In [1]: import numpy as np

In [2]: np.set_printoptions(precision=2, suppress=True, linewidth=100, legacy="1.25")

In [3]: def rd(a):
   ...:     return np.round(a, 2) + 0
   ...: 

In [4]: feats = np.array([[1.0, 0.9, 0.81], [0.9, 1.0, 0.9], [0.81, 0.9, 1.0]])

In [5]: print(feats)
[[1.   0.9  0.81]
 [0.9  1.   0.9 ]
 [0.81 0.9  1.  ]]

In [6]: print(np.argsort(-np.linalg.norm(feats, axis=0).round(6), kind="stable")[:3])
[1 0 2]

In [7]: print(rd(np.abs(np.linalg.svd(feats)[2][-1])))
[0.42 0.81 0.42]

In [8]: print(np.linalg.matrix_rank(feats, rtol=0.1))
1

In [9]: X = np.loadtxt("dump.csv", delimiter=",")

In [10]: print(X)
[[1. 0. 0. 0. 1. 0.]
 [0. 5. 3. 5. 0. 3.]
 [0. 5. 3. 4. 0. 0.]
 [0. 1. 2. 5. 0. 4.]
 [4. 0. 0. 0. 5. 0.]
 [0. 3. 3. 1. 0. 3.]]

In [11]: print((X != 0).astype(int))
[[1 0 0 0 1 0]
 [0 1 1 1 0 1]
 [0 1 1 1 0 0]
 [0 1 1 1 0 1]
 [1 0 0 0 1 0]
 [0 1 1 1 0 1]]

In [12]: print(np.flatnonzero(np.linalg.matrix_power((X != 0) + (X.T != 0) + np.eye(6), 6)[3]))
[1 2 3 5]

In [13]: print(rd(np.linalg.det(X)))
102.0

In [14]: rng = np.random.default_rng(19)

In [15]: z = rng.permutation(6)

In [16]: print(z)
[4 2 1 0 5 3]

In [17]: Y = X[z][:, z]

In [18]: print(np.trace(Y))
22.0

In [19]: print(Y)
[[5. 0. 0. 4. 0. 0.]
 [0. 3. 5. 0. 0. 4.]
 [0. 3. 5. 0. 3. 5.]
 [1. 0. 0. 1. 0. 0.]
 [0. 3. 3. 0. 3. 1.]
 [0. 2. 1. 0. 4. 5.]]

In [20]: W0 = np.load("sample10.npy")

In [21]: print(W0)
[[ 1  0  0  0]
 [-2  1  0  0]
 [-1 -2  1  0]
 [ 1  1 -1  1]]

In [22]: W0[4]
Traceback (most recent call last):
  Cell In[22], line 1
    W0[4]
IndexError: index 4 is out of bounds for axis 0 with size 4


In [23]: print(rd(np.linalg.svd(W0, compute_uv=False)))
[3.09 2.37 0.88 0.16]

In [24]: print(np.abs(W0).max())
2

In [25]: print(W0.mean(axis=0))
[-0.25  0.    0.    0.25]

In [26]: print(W0.sum(axis=0))
[-1  0  0  1]

In [27]: print(np.unravel_index(np.abs(W0).argmax(), W0.shape))
(1, 0)

In [28]: print(W0.shape)
(4, 4)

In [29]: print(rd(np.linalg.norm(W0)))
4.0

In [30]: print(np.linalg.matrix_rank(W0))
4

In [31]: z = rng.permutation(4)

In [32]: print(z)
[0 1 3 2]

In [33]: Y = W0[z][:, z]

In [34]: print(np.diag(Y))
[1 1 1 1]

In [35]: print(np.allclose(Y, W0))
False

In [36]: print(rd(np.linalg.det(Y)), rd(np.linalg.det(W0[z])))
1.0 -1.0

In [37]: print(rd(np.sort(np.abs(np.linalg.eigvals(Y)))))
[1. 1. 1. 1.]

In [38]: print(np.trace(Y))
4

In [39]: x = np.array([-3, 0, -2, 2])

In [40]: y = W0 @ x

In [41]: print(y)
[-3  6  1  1]

In [42]: print(rd(np.linalg.solve(W0, 5 * y)))
[-15.   0. -10.  10.]

In [43]: print(rd(np.sort(np.linalg.eigvals(W0))))
[1. 1. 1. 1.]

In [44]: print(np.prod(np.diag(W0)), rd(np.linalg.det(W0)))
1 1.0

In [45]: print(np.linalg.matrix_power(W0 - np.diag(np.diag(W0)), 4))
[[0 0 0 0]
 [0 0 0 0]
 [0 0 0 0]
 [0 0 0 0]]

In [46]: K = np.load("m.npy")

In [47]: print(K)
[[1 0 1 0]
 [2 0 2 0]
 [1 0 1 0]
 [2 0 2 0]]

In [48]: z = rng.permutation(4)

In [49]: print(z)
[1 2 0 3]

In [50]: Y = K[z][:, z]

In [51]: print(Y)
[[0 2 2 0]
 [0 1 1 0]
 [0 1 1 0]
 [0 2 2 0]]

In [52]: print(np.trace(Y))
2

In [53]: print(np.allclose(Y, K))
False

In [54]: Uu, sig, Vh = np.linalg.svd(K)

In [55]: print(rd(sig))
[4.47 0.   0.   0.  ]

In [56]: Y = Uu[:, :1] @ np.diag(sig[:1]) @ Vh[:1]

In [57]: print(rd(np.linalg.norm(K - Y, 2)), rd(sig[1]))
0.0 0.0

In [58]: print(np.argsort(-np.linalg.norm(K, axis=0).round(6), kind="stable")[:3])
[0 2 1]

In [59]: print([round(float(x), 2) for x in np.linalg.svd(K, compute_uv=False)[:3]])
[4.47, 0.0, 0.0]

In [60]: A = np.loadtxt("x.csv", delimiter=",")

In [61]: print(rd(A))
[[ 2.    0.68 -0.36 -1.55  0.83  0.02 -1.14]
 [-1.06  0.12  0.41  1.29 -1.74 -1.57  0.74]
 [ 0.9   0.99  0.15 -0.02 -1.49 -2.21 -0.31]
 [-1.19 -1.06 -0.09  0.28  1.29  2.11  0.49]
 [ 1.95  1.08 -0.15 -1.1  -0.32 -1.32 -0.98]
 [ 1.91  1.09 -0.14 -1.05 -0.4  -1.4  -0.96]
 [ 1.47  0.16 -0.42 -1.48  1.53  1.12 -0.93]
 [-1.4  -0.1   0.42  1.45 -1.58 -1.21  0.9 ]
 [ 1.72  0.36 -0.41 -1.55  1.31  0.74 -1.04]
 [ 0.33  0.8   0.26  0.43 -1.74 -2.23  0.02]
 [ 1.62  0.27 -0.41 -1.53  1.41  0.91 -1.  ]
 [-1.97 -0.64  0.37  1.57 -0.91 -0.13  1.13]
 [ 0.27  0.78  0.27  0.47 -1.75 -2.23  0.05]
 [-0.66 -0.92 -0.2  -0.18  1.61  2.24  0.17]
 [ 0.01 -0.67 -0.31 -0.67  1.81  2.16 -0.2 ]
 [-0.88  0.23  0.4   1.2  -1.79 -1.72  0.65]
 [-1.57 -0.23  0.42  1.51 -1.46 -0.98  0.98]
 [-0.84 -0.97 -0.17 -0.03  1.52  2.22  0.27]
 [-1.39 -1.1  -0.04  0.46  1.12  2.01  0.6 ]
 [ 0.9  -0.22 -0.4  -1.21  1.78  1.7  -0.66]
 [ 0.23  0.76  0.27  0.5  -1.76 -2.22  0.07]
 [ 0.73  0.94  0.19  0.11 -1.58 -2.24 -0.21]
 [-0.11  0.62  0.32  0.73 -1.83 -2.13  0.25]
 [ 1.89  1.1  -0.13 -1.01 -0.46 -1.45 -0.94]
 [-1.97 -0.63  0.37  1.57 -0.92 -0.15  1.13]
 [ 0.29 -0.54 -0.34 -0.86  1.84  2.06 -0.35]
 [-0.61  0.38  0.38  1.05 -1.84 -1.9   0.52]
 [-1.47 -1.11 -0.02  0.55  1.04  1.95  0.66]
 [ 1.75  1.12 -0.07 -0.84 -0.7  -1.67 -0.84]
 [-1.85 -0.49  0.39  1.57 -1.13 -0.46  1.09]
 [ 1.9   1.09 -0.13 -1.03 -0.44 -1.43 -0.94]
 [-0.64  0.36  0.38  1.07 -1.83 -1.88  0.53]
 [-0.58  0.39  0.37  1.03 -1.84 -1.92  0.5 ]
 [-0.29 -0.79 -0.27 -0.46  1.75  2.23 -0.04]
 [ 0.38 -0.49 -0.35 -0.91  1.85  2.02 -0.4 ]]

In [62]: Uu, sig, Vh = np.linalg.svd(A)

In [63]: vecs = Vh[:(sig > 1e-8).sum()]

In [64]: x = A[31] + -3 * A[33] + rng.integers(2) * np.eye(7)[1]

In [65]: print(rd(x))
[ 0.22  2.72  1.17  2.44 -7.08 -8.56  0.65]

In [66]: print(np.allclose(vecs.T @ vecs @ x, x))
True

In [67]: print(rd(np.linalg.norm(x - vecs.T @ vecs @ x)))
0.0

In [68]: print(np.linalg.matrix_rank(np.vstack([A, x])))
2

In [69]: cov = np.cov(A, rowvar=False)

In [70]: print(np.argwhere(np.triu(np.abs(np.corrcoef(A.T)) > 0.8, 1)))
[[0 3]
 [0 6]
 [1 5]
 [2 3]
 [2 4]
 [3 6]
 [4 5]]

In [71]: print(rd(np.median(A, axis=0)))
[ 0.01  0.23 -0.04  0.11 -0.46 -0.98  0.05]

In [72]: print(np.argsort(-A.std(axis=0).round(6), kind="stable"))
[5 4 0 3 1 6 2]

In [73]: print(rd(A.std(axis=0)))
[1.28 0.74 0.3  1.04 1.44 1.71 0.72]

In [74]: C = A[[1, 17]].astype(float)

In [75]: for _ in range(3):
    ...:     z = np.linalg.norm(A[:, None] - C, axis=-1).argmin(axis=1)
    ...:     C = np.array([A[z == j].mean(axis=0) for j in range(2)])
    ...: 

In [76]: print(z)
[1 0 0 1 0 0 1 0 1 0 1 0 0 1 1 0 0 1 1 1 0 0 0 0 0 1 0 1 0 0 0 0 0 1 1]

In [77]: print(np.abs(C[1] - C[0]).argmax())
5

In [78]: print(rd(C[1] - C[0]))
[ 0.22 -0.92 -0.5  -1.15  2.79  3.22 -0.42]

In [79]: Xc = A - A.mean(axis=1)
Traceback (most recent call last):
  Cell In[79], line 1
    Xc = A - A.mean(axis=1)
ValueError: operands could not be broadcast together with shapes (35,7) (35,) 


In [80]: Xc = A - A.mean(axis=0)

In [81]: Uu, sig, Vh = np.linalg.svd(Xc, full_matrices=False)

In [82]: print(rd(Xc.mean(axis=0)))
[0. 0. 0. 0. 0. 0. 0.]

In [83]: print(rd((sig ** 2).sum() ** 2 / (sig ** 4).sum()))
1.89

In [84]: print(rd(sig ** 2 / (sig ** 2).sum()))
[0.62 0.38 0.   0.   0.   0.   0.  ]

In [85]: E = np.array([[-0.9, -0.7, 1.2],
    ...:     [-1.3, 0.1, -0.1],
    ...:     [0.5, -0.8, 1.2],
    ...:     [0.3, 1.2, 1.2],
    ...:     [0.3, -0.4, 0.5],
    ...:     [-1.4, -1.7, -0.3],
    ...:     [1.4, -1.1, -0.5],
    ...:     [0.0, -1.5, -0.1],
    ...:     [0.7, -2.0, 0.6],
    ...:     [-0.8, -1.4, 1.2],
    ...:     [0.5, -1.5, -0.5],
    ...:     [0.5, -0.5, 0.9],
    ...:     [1.3, 0.3, 0.4],
    ...:     [0.2, 1.2, -1.8],
    ...:     [0.5, 0.9, 0.3]])

In [86]: E[:, 1] = 2 * E[:, 2] + 0.05 * rng.normal(size=15)

In [87]: print(rd(E))
[[-0.9   2.43  1.2 ]
 [-1.3  -0.18 -0.1 ]
 [ 0.5   2.36  1.2 ]
 [ 0.3   2.43  1.2 ]
 [ 0.3   1.02  0.5 ]
 [-1.4  -0.63 -0.3 ]
 [ 1.4  -0.9  -0.5 ]
 [ 0.   -0.16 -0.1 ]
 [ 0.7   1.14  0.6 ]
 [-0.8   2.35  1.2 ]
 [ 0.5  -0.98 -0.5 ]
 [ 0.5   1.82  0.9 ]
 [ 1.3   0.76  0.4 ]
 [ 0.2  -3.54 -1.8 ]
 [ 0.5   0.6   0.3 ]]

In [88]: Y = K / np.linalg.norm(K, axis=1, keepdims=True)

In [89]: cov = Y @ Y.T

In [90]: print(rd(cov[2]))
[1. 1. 1. 1.]

In [91]: print(rd(cov))
[[1. 1. 1. 1.]
 [1. 1. 1. 1.]
 [1. 1. 1. 1.]
 [1. 1. 1. 1.]]

In [92]: print(rd(np.degrees(np.arccos(np.clip(cov[2, 0], -1, 1)))))
0.0

In [93]: print(np.argwhere(np.triu(np.abs(cov) > 0.95, 1)))
[[0 1]
 [0 2]
 [0 3]
 [1 2]
 [1 3]
 [2 3]]
